$ python3 -q
>>> import numpy as np
>>> np.set_printoptions(precision=3, suppress=True, linewidth=100, sign=" ")
>>> B = np.array([[2, -3, -1], [0, 2, 5], [0, -4, 2]])
>>> E = B + B.T
>>> E
array([[ 4, -3, -1],
       [-3,  4,  1],
       [-1,  1,  4]])
>>> vals, V = np.linalg.eigh(E)
>>> x0 = np.array([2, 2, 2])
>>> (np.sign(V[:, -1].round(6)) == np.sign(V[0, -1].round(6))).astype(int)
array([ 1,  0,  0])
>>> np.linalg.eigvalsh(E[1:, 1:])
array([ 3.,  5.])
>>> x0 @ E @ x0
np.int64(24)
>>> V * np.maximum(vals, 0) @ V.T
array([[ 4., -3., -1.],
       [-3.,  4.,  1.],
       [-1.,  1.,  4.]])
>>> vals, V = np.linalg.eigh(E)
>>> np.linalg.svd(E, compute_uv=False)
array([ 7.562,  3.438,  1.   ])
>>> np.unique(vals.round(6) + 0, return_counts=True)[1]
array([ 1,  1,  1])
>>> np.linalg.eigvalsh(E + 4 * np.eye(3))
array([  5.   ,   7.438,  11.562])
>>> np.linalg.eigvalsh(E @ E)
array([  1.   ,  11.823,  57.177])
>>> V @ np.diag(vals) @ V.T
array([[ 4., -3., -1.],
       [-3.,  4.,  1.],
       [-1.,  1.,  4.]])
>>> np.abs(V[:, -1]).round(6).argmax()
np.int64(0)
>>> np.abs(V[:, -1])
array([ 0.657,  0.657,  0.369])
>>> B = np.array([[3, 0, 2], [1, -3, 3], [3, -2, -3]])
>>> np.einsum("ik,kj->ij", E, B)
array([[  6,  11,   2],
       [ -2, -14,   3],
       [ 10, -11, -11]])
>>> B.T @ E.T
array([[  6,  -2,  10],
       [ 11, -14, -11],
       [  2,   3, -11]])
>>> rng = np.random.default_rng(64)
>>> labels = rng.permutation(3)
>>> labels
array([ 0,  1,  2])
>>> B = E[labels][:, labels]
>>> np.trace(B)
np.int64(12)
>>> np.round(np.linalg.det(B), 3), round(np.linalg.det(E[labels]), 3)
(np.float64(26.0), np.float64(26.0))
>>> feats, _ = np.linalg.qr(np.array([[1.4, 1.1], [-0.7, 1.7]]))
>>> feats
array([[-0.894,  0.447],
       [ 0.447,  0.894]])
>>> x0 = np.array([3, -2])
>>> target = feats @ x0
>>> target
array([-3.578, -0.447])
>>> np.linalg.solve(feats.T, feats[1])
array([-0.,  1.])
>>> np.linalg.solve(feats, target)
array([ 3., -2.])
>>> np.linalg.solve(feats, -1 * target)
array([-3.,  2.])
>>> K = np.abs(np.array([[0, 0], [0, 3]])) + np.eye(2)
>>> K = K / K.sum(axis=1, keepdims=True)
>>> K
array([[ 1.,  0.],
       [ 0.,  1.]])
>>> np.prod(np.diag(K)), np.round(np.linalg.det(K), 3)
(np.float64(1.0), np.float64(1.0))
>>> np.linalg.matrix_rank(K - K[0, 0] * np.eye(2))
np.int64(0)
>>> np.linalg.matrix_power(K - np.diag(np.diag(K)), 2)
array([[ 0.,  0.],
       [ 0.,  0.]])
>>> K @ K
array([[ 1.,  0.],
       [ 0.,  1.]])
>>> [int(np.linalg.matrix_rank(np.linalg.matrix_power(K, p))) for p in range(1, 3)]
[2, 2]
